% python3 -q
>>> import numpy as np
>>> np.set_printoptions(precision=2, suppress=True, linewidth=120, floatmode="fixed")
>>> M = np.load("layer9.npy")
>>> M
array([[ 0.70,  1.60,  0.50],
       [-0.10, -1.40, -1.00],
       [-1.00,  0.10,  0.80],
       [ 1.50, -0.70,  1.80]])
>>> other = np.c_[M[:, :1] @ np.array([[1]]), np.array([0, 1, -1, 2])]
>>> other
array([[ 0.70,  0.00],
       [-0.10,  1.00],
       [-1.00, -1.00],
       [ 1.50,  2.00]])
>>> np.linalg.norm(np.linalg.qr(M)[0].T @ other, axis=0) ** 2 / ((other ** 2).sum(axis=0) + 1e-12)
array([1.00, 0.98])
>>> W2 = np.array([[2, 1, 1], [1, 1, 1]])
>>> data = np.repeat(W2, 14 // 2, axis=0)
>>> rng = np.random.default_rng(872)
>>> data = data + 0.02 * rng.normal(size=data.shape)
>>> data
array([[2.03, 1.00, 0.99],
       [2.02, 1.04, 1.00],
       [2.00, 1.01, 1.03],
       [2.02, 1.02, 1.01],
       [2.02, 0.99, 1.00],
       [1.99, 0.99, 1.00],
       [2.02, 1.02, 0.97],
       [1.02, 1.00, 1.00],
       [0.99, 0.99, 1.00],
       [0.99, 1.00, 1.03],
       [0.99, 1.02, 1.02],
       [1.00, 1.00, 0.99],
       [1.00, 1.00, 0.98],
       [0.99, 1.02, 0.99]])
>>> d = np.linalg.norm(data[:, None] - data[None], axis=-1)
>>> d[11]
array([1.03, 1.02, 1.00, 1.02, 1.02, 0.99, 1.02, 0.02, 0.02, 0.05, 0.04, 0.00, 0.01, 0.02])
>>> d.mean(axis=1).argmax()
np.int64(9)
>>> np.linalg.norm(data - data.mean(axis=0), axis=1)
array([0.52, 0.52, 0.50, 0.52, 0.51, 0.48, 0.51, 0.49, 0.52, 0.52, 0.52, 0.50, 0.51, 0.52])
>>> d.shape
(14, 14)
>>> d[:5, :5]
array([[0.00, 0.04, 0.05, 0.03, 0.01],
       [0.04, 0.00, 0.05, 0.02, 0.04],
       [0.05, 0.05, 0.00, 0.03, 0.04],
       [0.03, 0.02, 0.03, 0.00, 0.03],
       [0.01, 0.04, 0.04, 0.03, 0.00]])
>>> np.flatnonzero(d[11] < d.mean() / 2)
array([ 7,  8,  9, 10, 11, 12, 13])
>>> (d + 1e9 * np.eye(14)).round(6).argmin(axis=1)
array([ 4,  3,  3,  1,  0,  4,  0, 11, 11, 10, 13, 12, 11, 11])
>>> np.linalg.matrix_rank(d ** 2)
np.int64(5)
>>> other = np.array([[3, 3], [1, 4], [5, 0]])
>>> np.linalg.matrix_rank(np.vstack([data, other.T]))
np.int64(3)
>>> np.einsum("ij,ij->i", data, data)
array([6.10, 6.16, 6.10, 6.15, 6.06, 5.93, 6.05, 3.03, 2.96, 3.04, 3.06, 2.99, 2.97, 3.00])
>>> vec = np.array([2, 0, 1])
>>> rhs = data @ vec
>>> c, lr = np.zeros(3), 1 / np.linalg.norm(data, 2) ** 2
>>> for i in range(10):
...     c -= lr * data.T @ (data @ c - rhs)
...     if i % 2 == 0: print(i, round(np.linalg.norm(data @ c - rhs), 2))
... 
0 0.99
2 0.94
4 0.89
6 0.85
8 0.8
>>> c
array([1.59, 0.83, 0.82])
>>> round(float(np.linalg.cond(data)), 2)
139.19
>>> round(np.log10(np.linalg.cond(data)))
2
>>> other = np.c_[data[:, :2] @ np.array([[-2, -2], [-2, 1]]), np.array([2, 2, 3, 2, 1, 3, 3, 3, 3, 0, 2, 3, 0, 2])]
>>> other
array([[-6.06, -3.06,  2.00],
       [-6.12, -3.00,  2.00],
       [-6.03, -3.00,  3.00],
       [-6.09, -3.02,  2.00],
       [-6.02, -3.05,  1.00],
       [-5.96, -2.99,  3.00],
       [-6.07, -3.02,  3.00],
       [-4.03, -1.04,  3.00],
       [-3.97, -0.99,  3.00],
       [-3.97, -0.99,  0.00],
       [-4.02, -0.96,  2.00],
       [-4.01, -1.00,  3.00],
       [-4.00, -1.00,  0.00],
       [-4.02, -0.95,  2.00]])
>>> np.linalg.matrix_rank(other)
np.int64(3)
>>> J = np.load("case1.npy")
>>> J
array([[ 0.00,  0.00, -1.00,  0.00],
       [ 0.00,  0.00,  0.00, -1.00],
       [-1.00,  0.00,  0.00,  0.00],
       [ 0.00, -1.00,  0.00,  0.00]])
>>> # splits into 2 blocks
>>> np.linalg.eigvals(J)
array([ 1.00, -1.00,  1.00, -1.00])
>>> np.round(np.linalg.det(J[::-1]), 2)
np.float64(1.0)
>>> np.einsum("ii->", J)
np.float64(0.0)
>>> np.einsum("ij,ji->", J, J)
np.float64(4.0)
>>> z = rng.permutation(4)
>>> z
array([3, 2, 0, 1])
>>> other = J[z][:, z]
>>> np.sort(np.abs(np.linalg.eigvals(other)))
array([1.00, 1.00, 1.00, 1.00])
>>> other
array([[ 0.00,  0.00,  0.00, -1.00],
       [ 0.00,  0.00, -1.00,  0.00],
       [ 0.00, -1.00,  0.00,  0.00],
       [-1.00,  0.00,  0.00,  0.00]])
>>> Q, Rm = np.linalg.qr(J)
>>> abs(Rm[0, 0]), np.round(np.linalg.norm(J[:, 0]), 2)
(np.float64(1.0), np.float64(1.0))
>>> Q.T @ Q
array([[1.00, 0.00, 0.00, 0.00],
       [0.00, 1.00, 0.00, 0.00],
       [0.00, 0.00, 1.00, 0.00],
       [0.00, 0.00, 0.00, 1.00]])
>>> Q @ Rm
array([[ 0.00,  0.00, -1.00,  0.00],
       [ 0.00,  0.00,  0.00, -1.00],
       [-1.00,  0.00,  0.00,  0.00],
       [ 0.00, -1.00,  0.00,  0.00]])
>>> np.abs(np.diag(Rm))
array([1.00, 1.00, 1.00, 1.00])
>>> Rm
array([[-1.00,  0.00,  0.00,  0.00],
       [ 0.00, -1.00,  0.00,  0.00],
       [ 0.00,  0.00, -1.00,  0.00],
       [ 0.00,  0.00,  0.00, -1.00]])
>>> np.allclose(Rm.T @ Rm, J.T @ J)
True
>>> other = np.array([[2, 2, 0, 2], [1, 2, 0, 0], [2, -2, -1, 1], [-2, -2, -2, 0]])
>>> X = np.tril(other)
>>> X
array([[ 2,  0,  0,  0],
       [ 1,  2,  0,  0],
       [ 2, -2, -1,  0],
       [-2, -2, -2,  0]])
>>> # rank 3
>>> Uu, sigma, Vh = np.linalg.svd(X)
>>> np.argmax(sigma[:-1] / (sigma[1:] + 1e-6)) + 1
np.int64(3)
>>> other = Uu[:, :3] @ np.diag(sigma[:3]) @ Vh[:3]
>>> np.linalg.matrix_rank(other)
np.int64(3)
>>> round(np.abs(X - other).max(), 2)
np.float64(0.0)
>>> other.round(2) + 0
array([[ 2.00,  0.00,  0.00,  0.00],
       [ 1.00,  2.00,  0.00,  0.00],
       [ 2.00, -2.00, -1.00,  0.00],
       [-2.00, -2.00, -2.00,  0.00]])
>>> np.round(np.linalg.norm(X - other) / np.linalg.norm(X), 2)
np.float64(0.0)
>>> Xc = data - data.mean(axis=0)
>>> Uu, sigma, Vh = np.linalg.svd(Xc, full_matrices=False)
>>> (np.sign(Uu[:, 0]) == np.sign(Uu[0, 0])).astype(int)
array([1, 1, 1, 1, 1, 1, 1, 0, 0, 0, 0, 0, 0, 0])
>>> np.round(sigma ** 2 / (sigma ** 2).sum(), 2) + 0
array([1.00, 0.00, 0.00])
>>> np.linalg.matrix_rank(Xc)
np.int64(3)
>>> np.round(Vh[0] * np.sign(Vh[0, np.abs(Vh[0]).argmax()]), 2) + 0
array([1.00, 0.00, 0.00])
>>> feats = np.load("sample18.npy")
>>> feats
array([[ 11.60,  -1.69,   1.74],
       [  9.18,  23.74,  10.92],
       [ 13.14,  17.13,   2.17],
       [ 10.41, -41.57,   9.86],
       [  9.06,  21.52,   8.05],
       [ 29.92,  16.68,  16.95],
       [-17.41,  25.32,  -6.37],
       [ 10.06,   8.58,  11.76],
       [  8.21,  -4.44,   2.45],
       [ 16.70,   0.89, -12.21],
       [ 14.93,  28.78,  -0.18],
       [-21.30, -18.62,  -1.87]])
>>> def softmax(z):
...     e = np.exp(z - z.max(axis=-1, keepdims=True))
...     return e / e.sum(axis=-1, keepdims=True)
... 
>>> softmax(J[0] + 5)
array([0.30, 0.30, 0.11, 0.30])
>>> softmax(J[0])
array([0.30, 0.30, 0.11, 0.30])
>>> np.round(softmax(10 * J[0]), 2) + 0
array([0.33, 0.33, 0.00, 0.33])
>>> scores = J @ J.T / np.sqrt(4)
>>> softmax(scores).round(6).argmax(axis=1)
array([0, 1, 2, 3])
>>> softmax(scores)[0] @ J
array([-0.22, -0.22, -0.35, -0.22])
>>> softmax(scores + np.triu(np.full(scores.shape, -np.inf), 1))
array([[1.00, 0.00, 0.00, 0.00],
       [0.38, 0.62, 0.00, 0.00],
       [0.27, 0.27, 0.45, 0.00],
       [0.22, 0.22, 0.22, 0.35]])
>>> vec = np.array([0, 0, 0])
>>> rhs = feats @ vec
>>> c, lr = np.zeros(3), 1 / np.linalg.norm(feats, 2) ** 2
>>> for i in range(20):
...     c -= lr * feats.T @ (feats @ c - rhs)
...     if i % 5 == 0: print(i, round(np.linalg.norm(feats @ c - rhs), 2))
... 
0 0.0
5 0.0
10 0.0
15 0.0
>>> round(float(np.linalg.cond(feats)), 2)
3.23
>>> vec = np.array([-9, 6, 2])
>>> rhs = feats @ vec
>>> np.linalg.lstsq(feats, rhs)[0]
array([-9.00,  6.00,  2.00])
>>> np.linalg.solve(feats.T @ feats, feats.T @ rhs)
array([-9.00,  6.00,  2.00])
>>> rhs = rhs + 0.1 * rng.normal(size=12)
>>> rhs
array([-111.04,   81.55,  -11.19, -323.28,   63.62, -135.45,  295.80,  -15.61,  -95.50, -169.24,   37.95,   76.15])
>>> c, *_ = np.linalg.lstsq(feats, rhs)
>>> np.round(np.linalg.norm(rhs - feats @ c), 2)
np.float64(0.17)
>>> np.round(feats.T @ (rhs - feats @ c), 2) + 0
array([0.00, 0.00, 0.00])
>>> [round(float(np.linalg.norm(np.linalg.solve(feats.T @ feats + lam * np.eye(3), feats.T @ rhs))), 2) for lam in (0, 1, 10, 100)]
[10.99, 10.99, 10.92, 10.31]
>>> c
array([-9.00,  6.00,  1.99])
>>> c.round()
array([-9.00,  6.00,  2.00])
>>> d = np.linalg.norm(feats[:, None] - feats[None], axis=-1)
>>> d[8].round(6).argsort(kind="stable")[:4]
array([8, 0, 7, 9])
>>> np.linalg.norm(feats - feats.mean(axis=0), axis=1)
array([ 9.06, 18.90, 12.07, 48.40, 15.84, 27.76, 33.14,  8.73, 10.87, 18.92, 23.81, 38.80])
>>> d[8]
array([ 4.42, 29.44, 22.13, 37.93, 26.57, 33.58, 40.25, 16.11,  0.00, 17.76, 33.99, 33.02])
>>> d.shape
(12, 12)
>>> np.linalg.matrix_rank(d ** 2)
np.int64(5)
>>> d.mean(axis=1).argmax()
np.int64(3)
>>> np.flatnonzero(d[8] < d.mean() / 2)
array([0, 8])
>>> np.unravel_index(d.round(6).argmax(), d.shape)
(np.int64(3), np.int64(6))
>>> (d + 1e9 * np.eye(12)).round(6).argmin(axis=1)
array([8, 4, 4, 8, 1, 7, 4, 2, 0, 0, 2, 8])
>>> r0 = np.array([7, 9, 8])
>>> g = np.array([6, 0, 3, 3])
>>> W0 = r0[:, None] + g[None, :]
>>> W0
array([[13,  7, 10, 10],
       [15,  9, 12, 12],
       [14,  8, 11, 11]])
>>> Xc = feats - feats.mean(axis=0)
>>> V = np.linalg.svd(Xc)[2][:2]
>>> other = Xc - Xc @ V.T @ V
>>> np.round(np.linalg.norm(other) / np.linalg.norm(Xc), 2)
np.float64(0.27)
>>> other.std(axis=0)
array([2.34, 0.28, 6.32])
>>> np.diag(V.T @ V)
array([0.88, 1.00, 0.12])
>>> (Xc @ V.T).std(axis=0)
array([20.13, 13.73])
>>> np.linalg.norm(other, axis=1).round(6).argmax()
np.int64(9)
